$ python3 -q
>>> import numpy as np
>>> import numpy.linalg as la
>>> np.set_printoptions(precision=2, suppress=True, linewidth=160, sign=" ")
>>> K = np.array([[-0.8, 0.6], [0.6, 0.8]])
>>> x = np.array([3, 2])
>>> rhs = K @ x
>>> b, lr = np.zeros(2), 1 / la.norm(K, 2) ** 2
>>> for i in range(200):
...     b -= lr * K.T @ (K @ b - rhs)
...     if i % 50 == 0: print(i, round(la.norm(K @ b - rhs), 2))
... 
0 0.0
50 0.0
100 0.0
150 0.0
>>> b
array([ 3.,  2.])
>>> W = np.array([[-2, 3, 0, 0], [1, 1, 3, 0]])
>>> b = np.array([3, 2, 3, 0])
>>> act = np.maximum(K @ W + b, 0)
>>> (act > 0).mean(axis=0)
array([ 1.,  1.,  1.,  0.])
>>> act
array([[ 5.2,  0.2,  4.8,  0. ],
       [ 2.6,  4.6,  5.4,  0. ]])
>>> la.matrix_rank(act)
np.int64(2)
>>> C = np.array([[9, -6, 4], [5, 7, 9], [2, -5, 3], [-2, 4, -1]])
>>> act @ C
array([[ 57.4, -53.8,  37. ],
       [ 57.2, -10.4,  68. ]])
>>> M2 = np.array([[3, 3, 0, 6]])
>>> data = M2.T @ M2
>>> data
array([[  9,   9,   0,  18],
       [  9,   9,   0,  18],
       [  0,   0,   0,   0],
       [ 18,  18,   0,  36]])
>>> def softmax(z):
...     e = np.exp(z - z.max(axis=-1, keepdims=True))
...     return e / e.sum(axis=-1, keepdims=True)
... 
>>> np.round(softmax(10 * data[0]), 2) + 0
array([ 0.,  0.,  0.,  1.])
>>> softmax(data).sum(axis=1)
array([ 1.,  1.,  1.,  1.])
>>> scores = data @ data.T / np.sqrt(4)
>>> np.round(softmax(scores + np.triu(np.full(scores.shape, -np.inf), 1)), 2) + 0
array([[ 1.  ,  0.  ,  0.  ,  0.  ],
       [ 0.5 ,  0.5 ,  0.  ,  0.  ],
       [ 0.33,  0.33,  0.33,  0.  ],
       [ 0.  ,  0.  ,  0.  ,  1.  ]])
>>> softmax(scores).round(6).argmax(axis=1)
array([ 3,  3,  0,  3])
>>> np.round(softmax(scores), 2) + 0
array([[ 0.  ,  0.  ,  0.  ,  1.  ],
       [ 0.  ,  0.  ,  0.  ,  1.  ],
       [ 0.25,  0.25,  0.25,  0.25],
       [ 0.  ,  0.  ,  0.  ,  1.  ]])
>>> softmax(scores)[0] @ data
array([ 18.,  18.,   0.,  36.])
>>> w, evecs = la.eigh(data)
>>> x = np.array([0, 2, 0, 0])
>>> np.abs(data).sum(axis=1).max(), round(float(np.abs(w).max()), 2)
(np.int64(72), 54.0)
>>> evecs * np.abs(w) @ evecs.T
array([[  9.,   9.,   0.,  18.],
       [  9.,   9.,   0.,  18.],
       [  0.,   0.,   0.,   0.],
       [ 18.,  18.,   0.,  36.]])
>>> rng = np.random.default_rng(5209)
>>> idx = rng.permutation(4)
>>> idx
array([ 0,  2,  3,  1])
>>> M2 = data[idx][:, idx]
>>> np.round(la.det(M2), 2), round(la.det(data[idx]), 2)
(np.float64(0.0), np.float64(0.0))
>>> np.diag(M2)
array([  9,   0,  36,   9])
>>> F = np.load("x.npy")
>>> F
array([[ 4.,  3.,  0.,  3.],
       [ 3.,  4.,  0.,  3.],
       [ 0.,  0.,  4.,  0.],
       [ 3.,  3.,  0.,  4.]])
>>> data @ data
array([[  486,   486,     0,   972],
       [  486,   486,     0,   972],
       [    0,     0,     0,     0],
       [  972,   972,     0,  1944]])
>>> (data != 0).astype(int)
array([[ 1,  1,  0,  1],
       [ 1,  1,  0,  1],
       [ 0,  0,  0,  0],
       [ 1,  1,  0,  1]])
>>> np.round(np.sort(la.eigvals(data).real), 2) + 0
array([  0.,   0.,   0.,  54.])
>>> X = np.array([[-11.01, 2.12, -10.82],
...     [-5.98, 2.17, -5.93],
...     [19.03, -6.96, 18.91],
...     [3.04, -3.88, 2.9]])
>>> U, sigma, Vt = la.svd(X)
>>> np.argmax(sigma[:-1] / (sigma[1:] + 1e-6)) + 1
np.int64(2)
>>> M2 = U[:, :2] @ np.diag(sigma[:2]) @ Vt[:2]
>>> np.round(la.norm(X - M2, 2), 2), round(float(sigma[2]), 2)
(np.float64(0.1), 0.1)
>>> M2
array([[-10.96,   2.12, -10.87],
       [ -5.98,   2.17,  -5.93],
       [ 19.06,  -6.96,  18.88],
       [  3.  ,  -3.88,   2.94]])
>>> la.matrix_rank(X, rtol=0.05)
np.int64(2)
>>> np.round(softmax(M2[2] + 5), 2) + 0
array([ 0.55,  0.  ,  0.45])
>>> np.round(softmax(M2[2]), 2) + 0
array([ 0.55,  0.  ,  0.45])
>>> scores = M2 @ M2.T / np.sqrt(3)
>>> softmax(scores).round(6).argmax(axis=1)
array([ 0,  0,  2,  2])
>>> np.round(softmax(scores + np.triu(np.full(scores.shape, -np.inf), 1)), 2) + 0
array([[ 1.,  0.,  0.,  0.],
       [ 1.,  0.,  0.,  0.],
       [ 0.,  0.,  1.,  0.],
       [ 0.,  0.,  1.,  0.]])
>>> Q = X.astype(float).copy()
>>> for j in range(3):
...     Q[:, j] -= Q[:, :j] @ (Q[:, :j].T @ Q[:, j])
...     Q[:, j] /= la.norm(Q[:, j])
... 
>>> Q
array([[-0.48, -0.5 ,  0.72],
       [-0.26,  0.04, -0.06],
       [ 0.83, -0.14,  0.48],
       [ 0.13, -0.86, -0.5 ]])
>>> M2 = np.c_[X[:, :2] @ np.array([[-4, -4], [-4, 1]]), np.array([-2, -1, -1, 3])]
>>> M2
array([[ 35.56,  46.16,  -2.  ],
       [ 15.24,  26.09,  -1.  ],
       [-48.28, -83.08,  -1.  ],
       [  3.36, -16.04,   3.  ]])
>>> la.matrix_rank(M2)
np.int64(3)
>>> idx = rng.integers(0, 3, 5)
>>> E = np.array([[0, 2, 2, 0, 0],
...     [1, 1, 1, -1, 2],
...     [0, 0, -1, 1, 0],
...     [1, -1, -2, 2, -2],
...     [-1, 0, 0, -1, -2]]) * (idx[:, None] == idx)
>>> E
array([[ 0,  0,  0,  0,  0],
       [ 0,  1,  0,  0,  2],
       [ 0,  0, -1,  1,  0],
       [ 0,  0, -2,  2,  0],
       [ 0,  0,  0,  0, -2]])
>>> w, evecs = la.eigh(K)
>>> np.abs(evecs[:, -1]).round(6).argmax()
np.int64(1)
>>> np.round(evecs.T @ K @ evecs, 2) + 0
array([[-1.,  0.],
       [ 0.,  1.]])
>>> np.round(evecs.T @ evecs, 2) + 0
array([[ 1.,  0.],
       [ 0.,  1.]])
>>> np.unique(w.round(6) + 0, return_counts=True)[1]
array([ 1,  1])
>>> evecs @ np.diag(w) @ evecs.T
array([[-0.8,  0.6],
       [ 0.6,  0.8]])
>>> la.eigvalsh(K + -2 * np.eye(2))
array([-3., -1.])
>>> U, sigma, Vt = la.svd(E)
>>> evecs = Vt[:(sigma > 1e-8).sum()]
>>> x = E[2] + 3 * E[4] + rng.integers(2) * np.eye(5)[3]
>>> x
array([ 0.,  0., -1.,  2., -6.])
>>> np.round(evecs.T @ evecs, 2) + 0
array([[ 0. ,  0. ,  0. ,  0. ,  0. ],
       [ 0. ,  1. ,  0. ,  0. ,  0. ],
       [ 0. ,  0. ,  0.5, -0.5,  0. ],
       [ 0. ,  0. , -0.5,  0.5,  0. ],
       [ 0. ,  0. ,  0. ,  0. ,  1. ]])
>>> round(la.norm(x - evecs.T @ evecs @ x), 2)
np.float64(0.71)
>>> la.lstsq(E[:-1].T, E[-1])[2]
np.int32(2)
>>> round(float(la.norm(E, 2)), 2)
3.16
>>> round(float(la.norm(E[4] - E[3])), 2)
3.46
>>> la.norm(E, axis=1).argmax()
np.int64(3)
>>> U, sigma, Vt = la.svd(E)
>>> sigma.round(2) + 0
array([ 3.16,  2.92,  0.68,  0.  ,  0.  ])
>>> M2 = U[:, :3] @ np.diag(sigma[:3]) @ Vt[:3]
>>> round(np.abs(E - M2).max(), 2)
np.float64(0.0)
>>> la.matrix_rank(M2)
np.int64(3)
>>> M2 = np.array([[1, 0, -2, 2], [0, 2, 0, -2], [-2, -2, 1, -1], [2, 1, 2, 2]])
>>> M = M2 + M2.T
>>> M
array([[ 2,  0, -4,  4],
       [ 0,  4, -2, -1],
       [-4, -2,  2,  1],
       [ 4, -1,  1,  4]])
>>> np.round(la.eigvalsh(M).min(), 2)
np.float64(-3.79)
>>> Q, R = la.qr(M)
>>> R
array([[-6.  , -0.67,  2.  , -3.33],
       [ 0.  , -4.53,  2.57,  2.7 ],
       [ 0.  ,  0.  ,  3.79, -2.18],
       [ 0.  ,  0.  ,  0.  ,  3.3 ]])
>>> Q.shape, R.shape
((4, 4), (4, 4))
>>> np.round(Q @ R, 2) + 0
array([[ 2.,  0., -4.,  4.],
       [ 0.,  4., -2., -1.],
       [-4., -2.,  2.,  1.],
       [ 4., -1.,  1.,  4.]])
>>> Q
array([[-0.33,  0.05, -0.91,  0.23],
       [-0.  , -0.88,  0.07,  0.47],
       [ 0.67,  0.34, -0.06,  0.66],
       [-0.67,  0.32,  0.4 ,  0.54]])
>>> W = np.array([[1, 0, 4, 5], [3, 2, 1, 1], [1, 5, 4, 3], [0, 1, 4, 2]])
>>> b = np.array([3, 0, 9, 3])
>>> act = np.maximum(M @ W + b, 0)
>>> (act > 0).astype(int)
array([[ 1,  0,  1,  1],
       [ 1,  0,  1,  0],
       [ 0,  1,  1,  0],
       [ 1,  1,  1,  1]])
>>> (act > 0).mean(axis=0)
array([ 0.75,  0.5 ,  1.  ,  0.5 ])
>>> la.matrix_rank(act)
np.int64(4)
>>> C = np.array([[2, 1], [3, 1], [1, 0], [0, 0]])
>>> W @ C
array([[  6,   1],
       [ 13,   5],
       [ 21,   6],
       [  7,   1]])
>>> act @ C
array([[ 19,   1],
       [ 27,  13],
       [ 24,   7],
       [ 75,  12]])
>>> U, sigma, Vt = la.svd(M, full_matrices=False)
>>> np.round(U.T @ M @ Vt.T, 2) + 0
array([[ 7.79,  0.  ,  0.  ,  0.  ],
       [ 0.  ,  6.11,  0.  ,  0.  ],
       [ 0.  ,  0.  ,  3.79,  0.  ],
       [ 0.  ,  0.  ,  0.  ,  1.88]])
>>> np.round(Vt @ Vt.T, 2) + 0
array([[ 1.,  0.,  0.,  0.],
       [ 0.,  1.,  0.,  0.],
       [ 0.,  0.,  1.,  0.],
       [ 0.,  0.,  0.,  1.]])
>>> sigma / sigma[0]
array([ 1.  ,  0.78,  0.49,  0.24])
>>> sigma
array([ 7.79,  6.11,  3.79,  1.88])
>>> U.shape, sigma.shape, Vt.shape
((4, 4), (4,), (4, 4))
>>> np.abs(Vt[0])
array([ 0.69,  0.04,  0.38,  0.61])
>>> w, evecs = la.eigh(M)
>>> x = np.array([2, 2, 3, 0])
>>> evecs * np.abs(w) @ evecs.T
array([[ 5.62,  0.5 , -0.95,  1.82],
       [ 0.5 ,  4.07, -1.58, -1.3 ],
       [-0.95, -1.58,  4.57, -0.84],
       [ 1.82, -1.3 , -0.84,  5.32]])
>>> evecs * np.maximum(w, 0) @ evecs.T
array([[ 3.81,  0.25, -2.47,  2.91],
       [ 0.25,  4.03, -1.79, -1.15],
       [-2.47, -1.79,  3.29,  0.08],
       [ 2.91, -1.15,  0.08,  4.66]])
>>> np.abs(M).sum(axis=1).max(), round(np.abs(w).max(), 2)
(np.int64(10), np.float64(7.79))
>>> round(float(x @ M @ x / (x @ x)), 2), round(w[0], 2), round(w[-1], 2)
(-1.76, np.float64(-3.79), np.float64(7.79))
>>> W0 = np.load("w.npy")
>>> W0
array([[ 0,  0,  2,  1],
       [ 1,  2,  3,  1],
       [ 2,  4,  1,  1]])
>>> x = np.array([-1, -1, 2, 2])
>>> h = np.maximum(W0 @ x, 0)
>>> np.flatnonzero(h > 1e-9)
array([ 0,  1])
>>> W0.T @ h
array([  5,  10,  27,  11])
>>> x = np.array([-4, -5, -1, 5])
>>> W0 @ np.ones(4)
array([ 3.,  7.,  8.])
>>> np.einsum("ij,j->i", W0, x)
array([  3, -12, -24])
>>> W0 @ x
array([  3, -12, -24])
>>> la.norm(W0 @ x) <= la.norm(W0, 2) * la.norm(x) + 1e-9
np.True_
>>> (W0 * x).sum(axis=1)
array([  3, -12, -24])
>>> r0, r1 = W0[1], W0[0]
>>> r0 @ r0
np.int64(15)
>>> r0 @ r1
np.int64(7)
>>> p = (r0 @ r1) / (r0 @ r0) * r0
>>> round(float(la.norm(r0 + r1) ** 2 + la.norm(r0 - r1) ** 2), 2)
40.0
>>> np.outer(r0, r1)
array([[ 0,  0,  2,  1],
       [ 0,  0,  4,  2],
       [ 0,  0,  6,  3],
       [ 0,  0,  2,  1]])
>>> p
array([ 0.47,  0.93,  1.4 ,  0.47])
>>> W0.reshape(2, -1)
array([[ 0,  0,  2,  1,  1,  2],
       [ 3,  1,  2,  4,  1,  1]])
>>> blk = W0.reshape(3, 2, -1)
>>> np.einsum("ihd,ihd->ih", blk, blk)
array([[  0,   5],
       [  5,  10],
       [ 20,   2]])
>>> np.einsum("ihd,jhd->hij", blk, blk).shape
(2, 3, 3)
>>> blk.sum(axis=1)
array([[ 2,  1],
       [ 4,  3],
       [ 3,  5]])
>>> C = 3 * np.array([[0.3, -0.5, -1.3, 1.1],
...     [0.0, -1.1, -0.1, 0.8],
...     [-0.6, 0.5, 0.8, 2.8]])
>>> idx = rng.integers(0, 3, 20)
>>> arr = C[idx] + rng.normal(size=(20, 4))
>>> arr
array([[ 3.03,  0.02, -3.96,  1.83],
       [ 0.31,  1.98,  3.06,  9.13],
       [-2.8 ,  1.35,  2.2 , 10.25],
       [-1.2 ,  1.88,  1.79,  8.13],
       [ 1.62, -1.25, -4.74,  3.38],
       [-1.01, -3.71, -0.18,  1.94],
       [ 1.38, -1.3 , -4.09,  2.26],
       [ 1.1 , -0.99, -3.07,  3.6 ],
       [ 1.04, -3.14, -4.97,  3.42],
       [ 1.33, -3.1 , -5.33,  2.13],
       [ 0.38, -1.56, -4.02,  2.58],
       [-1.91, -3.46, -0.19,  2.16],
       [-1.1 ,  2.48,  2.1 ,  8.9 ],
       [ 0.24, -2.19, -2.24,  1.1 ],
       [ 0.31, -3.27,  0.22,  2.49],
       [ 2.02, -2.38, -4.46,  3.17],
       [ 0.22, -0.69, -3.62,  4.14],
       [-0.82,  1.96,  0.9 ,  8.67],
       [-4.44, -0.13,  1.46,  8.41],
       [-1.6 , -5.74,  0.58,  1.48]])
>>> x = np.array([0, -7, 6, 4])
>>> rhs = arr @ x
>>> b, lr = np.zeros(4), 1 / la.norm(arr, 2) ** 2
>>> for i in range(8):
...     b -= lr * arr.T @ (arr @ b - rhs)
...     if i % 2 == 0: print(i, round(la.norm(arr @ b - rhs), 2))
... 
0 63.28
2 47.23
4 36.37
6 28.82
>>> round(float(la.cond(arr)), 2)
6.25
